>>> import numpy as np
>>> from numpy import linalg as LA
>>> np.set_printoptions(suppress=True, linewidth=140)
>>> arr = np.loadtxt("sample17.csv", delimiter=",")
>>> print(arr.round(3) + 0)
[[ 0.456 -1.047  0.041 -0.514 -0.733 -0.447  0.409  1.081  0.244 -0.21  -0.503]
 [ 0.051  1.5    0.443 -0.209 -0.491 -0.773  0.266  0.681  0.091  0.315  0.168]
 [-0.607  0.305  0.156 -0.25   0.599  0.557  0.454  0.175  0.556  0.407 -1.439]
 [ 0.607 -0.112 -0.16   0.356  0.397  0.329 -0.92   0.864 -0.164  1.256  0.04 ]
 [ 0.607 -0.208 -0.04   0.286  0.31  -1.311 -0.096 -0.891  0.641  0.488 -0.486]
 [-0.101 -0.447  0.807 -0.933 -0.045  0.229  0.574 -0.49   0.032  1.07   0.704]
 [-0.456 -0.012 -1.554 -0.103  0.284 -0.28   0.787  0.256  0.206  0.444  0.533]
 [-1.519 -0.443  0.32   0.084 -0.027 -0.682 -0.84   0.308  0.272  0.101  0.199]
 [-0.101  0.227 -0.669 -0.398 -1.394  0.428 -0.665 -0.587  0.367  0.401 -0.353]
 [-0.152  0.028 -0.295 -0.784  0.181 -0.536 -0.212 -0.195 -1.573  0.136 -0.617]
 [ 0.354  0.24  -0.219 -1.326  0.742  0.    -0.748  0.116  0.678 -0.585  0.292]]
>>> B = arr / LA.norm(arr, axis=1, keepdims=True)
>>> cov = B @ B.T
>>> print((np.abs(cov) > 0.9).astype(int))
[[1 0 0 0 0 0 0 0 0 0 0]
 [0 1 0 0 0 0 0 0 0 0 0]
 [0 0 1 0 0 0 0 0 0 0 0]
 [0 0 0 1 0 0 0 0 0 0 0]
 [0 0 0 0 1 0 0 0 0 0 0]
 [0 0 0 0 0 1 0 0 0 0 0]
 [0 0 0 0 0 0 1 0 0 0 0]
 [0 0 0 0 0 0 0 1 0 0 0]
 [0 0 0 0 0 0 0 0 1 0 0]
 [0 0 0 0 0 0 0 0 0 1 0]
 [0 0 0 0 0 0 0 0 0 0 1]]
>>> print(np.round(LA.svd(arr, compute_uv=False), 3))
[2. 2. 2. 2. 2. 2. 2. 2. 2. 2. 2.]
>>> print(np.round(arr[:, 2] @ arr[:, 0], 3))
0.0
>>> print(np.round(arr.T @ arr, 3) + 0)
[[4. 0. 0. 0. 0. 0. 0. 0. 0. 0. 0.]
 [0. 4. 0. 0. 0. 0. 0. 0. 0. 0. 0.]
 [0. 0. 4. 0. 0. 0. 0. 0. 0. 0. 0.]
 [0. 0. 0. 4. 0. 0. 0. 0. 0. 0. 0.]
 [0. 0. 0. 0. 4. 0. 0. 0. 0. 0. 0.]
 [0. 0. 0. 0. 0. 4. 0. 0. 0. 0. 0.]
 [0. 0. 0. 0. 0. 0. 4. 0. 0. 0. 0.]
 [0. 0. 0. 0. 0. 0. 0. 4. 0. 0. 0.]
 [0. 0. 0. 0. 0. 0. 0. 0. 4. 0. 0.]
 [0. 0. 0. 0. 0. 0. 0. 0. 0. 4. 0.]
 [0. 0. 0. 0. 0. 0. 0. 0. 0. 0. 4.]]
>>> def softmax(z):
...     e = np.exp(z - z.max(axis=-1, keepdims=True))
...     return e / e.sum(axis=-1, keepdims=True)
... 
>>> print(np.round(softmax(arr[7]), 3))
[0.021 0.063 0.135 0.106 0.095 0.049 0.042 0.133 0.128 0.108 0.119]
>>> print(np.round(softmax(arr[7] + -1), 3))
[0.021 0.063 0.135 0.106 0.095 0.049 0.042 0.133 0.128 0.108 0.119]
>>> print(np.round(softmax(10 * arr[7]), 3) + 0)
[0.    0.    0.329 0.031 0.01  0.    0.    0.292 0.203 0.037 0.098]
>>> S = arr @ arr.T / np.sqrt(11)
>>> print(np.round(softmax(S)[7] @ arr, 3))
[-0.331 -0.075 -0.032 -0.269 -0.018 -0.306 -0.222  0.153  0.149  0.304 -0.075]
>>> Uu, s = LA.svd(arr)
Traceback (most recent call last):
  File "<python-input-17>", line 1, in <module>
    Uu, s = LA.svd(arr)
    ^^^^^
ValueError: too many values to unpack (expected 2)
>>> Uu, s, Vh = LA.svd(arr, full_matrices=False)
>>> print(np.round(np.cumsum(s ** 2) / np.sum(s ** 2), 3))
[0.091 0.182 0.273 0.364 0.455 0.545 0.636 0.727 0.818 0.909 1.   ]
>>> K = np.loadtxt("case7.csv", delimiter=",")
>>> print(K)
[[  4.  -9.   1.   2.   9.  -6.   4.  -2.   0. -45.]
 [ -8.  -4.  -1.   3.  -7.   0.  -3.  -4.  -8. -20.]
 [  1.   6.   8.  -5.   3.  -3.   4.   0.  -1.  30.]
 [ -1.   1.  -7.  -7.   6.   3.  -9.  -5.   6.   5.]
 [  6.   2.  -9.  -2.   5.  -2.  -6.  -5.   6.  10.]
 [  7.   5.   2.  -8.   9.  -4.   9.   8.   5.  25.]
 [ -1.   4.   0.  -9.  -3.  -3.   9.   8.  -4.  20.]]
>>> # column 9 dominates
>>> rng = np.random.default_rng(3094)
>>> B = K + rng.integers(-2, 3, (7, 6)) @ rng.integers(-2, 3, (6, 10))
>>> print(B)
[[ -3. -13.  -1.   7.   7.  -7.   0.   2.   2. -39.]
 [ -1.  -4.  -5.   2. -13.   4.  -3.  -2.  -8. -16.]
 [  7.   5.   2.  -1.  -5.  -1.   1.   4.   0.  34.]
 [  9.   8.  -7.  -4.  -1.   6.  -1.  -2.  10.   4.]
 [  4.  -2. -10.  -3.   9.  -1.  -9.  -7.   5.  11.]
 [ 21.  -1.  -4.  -8.  13.   3.   5.   4.   3.  18.]
 [  0.  14.   6. -17.  -4.  -5.  18.   5.  -5.  20.]]
>>> print(np.abs(B - K).sum(axis=1))
[37. 28. 39. 46. 20. 54. 41.]
>>> print(np.round(LA.svd(B - K, compute_uv=False), 3) + 0)
[24.543 23.264 19.16   7.772  3.267  1.115  0.   ]
>>> print(LA.matrix_rank(B - K, tol=1e-8))
6
>>> cov = B.T @ B
>>> print(LA.matrix_rank(cov))
7
>>> print(np.trace(cov), (B ** 2).sum())
6962.0 6962.0
>>> print(cov)
[[ 597.  121. -165. -246.  257.  123.   70.   62.  175.  829.]
 [ 121.  475.   95. -360. -159.   47.  274.   66.    3. 1013.]
 [-165.   95.  231.  -31. -111.  -89.  202.  114. -124.   97.]
 [-246. -360.  -31.  432.  -31.    0. -322.  -82.    4. -872.]
 [ 257. -159. -111.  -31.  510.  -52.  -53.   -9.  212.   14.]
 [ 123.   47.  -89.    0.  -52.  137.  -85.  -44.   43.  142.]
 [  70.  274.  202. -322.  -53.  -85.  441.  185. -106.  429.]
 [  62.   66.  114.  -82.   -9.  -44.  185.  118.  -48.  177.]
 [ 175.    3. -124.    4.  212.   43. -106.  -48.  227.   99.]
 [ 829. 1013.   97. -872.   14.  142.  429.  177.   99. 3794.]]
>>> print(np.diag(cov))
[ 597.  475.  231.  432.  510.  137.  441.  118.  227. 3794.]
>>> print(np.round(LA.eigvalsh(cov)[::-1], 3) + 0)
[4594.689 1060.845  606.581  325.181  212.99   120.628   41.085    0.       0.       0.   ]
>>> print(np.round(LA.svd(B, compute_uv=False) ** 2, 3))
[4594.689 1060.845  606.581  325.181  212.99   120.628   41.085]
>>> print(np.argsort(-LA.norm(cov, axis=0).round(6), kind="stable")[:3])
[9 1 0]
>>> print(round(LA.norm(cov, 2) / LA.norm(cov), 3))
0.963
>>> print([round(float(x), 3) for x in LA.svd(cov, compute_uv=False)[:3]])
[4594.689, 1060.845, 606.581]
>>> u, v = K[0], K[2]
>>> print(u @ u)
2264.0
>>> print(u @ v)
-1341.0
>>> p = (u @ v) / (u @ u) * u
>>> print(LA.matrix_rank(np.outer(u, v)))
1
>>> print(np.outer(u, v))
[[    4.    24.    32.   -20.    12.   -12.    16.     0.    -4.   120.]
 [   -9.   -54.   -72.    45.   -27.    27.   -36.    -0.     9.  -270.]
 [    1.     6.     8.    -5.     3.    -3.     4.     0.    -1.    30.]
 [    2.    12.    16.   -10.     6.    -6.     8.     0.    -2.    60.]
 [    9.    54.    72.   -45.    27.   -27.    36.     0.    -9.   270.]
 [   -6.   -36.   -48.    30.   -18.    18.   -24.    -0.     6.  -180.]
 [    4.    24.    32.   -20.    12.   -12.    16.     0.    -4.   120.]
 [   -2.   -12.   -16.    10.    -6.     6.    -8.    -0.     2.   -60.]
 [    0.     0.     0.    -0.     0.    -0.     0.     0.    -0.     0.]
 [  -45.  -270.  -360.   225.  -135.   135.  -180.    -0.    45. -1350.]]
>>> B = K[0, 0] * K[1:] - np.outer(K[1:, 0], K[0])
>>> print(B)
[[   0.  -88.    4.   28.   44.  -48.   20.  -32.  -32. -440.]
 [   0.   33.   31.  -22.    3.   -6.   12.    2.   -4.  165.]
 [   0.   -5.  -27.  -26.   33.    6.  -32.  -22.   24.  -25.]
 [   0.   62.  -42.  -20.  -34.   28.  -48.   -8.   24.  310.]
 [   0.   83.    1.  -46.  -27.   26.    8.   46.   20.  415.]
 [   0.    7.    1.  -34.   -3.  -18.   40.   30.  -16.   35.]]
>>> print(K[:, 0] / K[0, 0])
[ 1.   -2.    0.25 -0.25  1.5   1.75 -0.25]
>>> print(LA.matrix_rank(B), LA.matrix_rank(K))
6 7
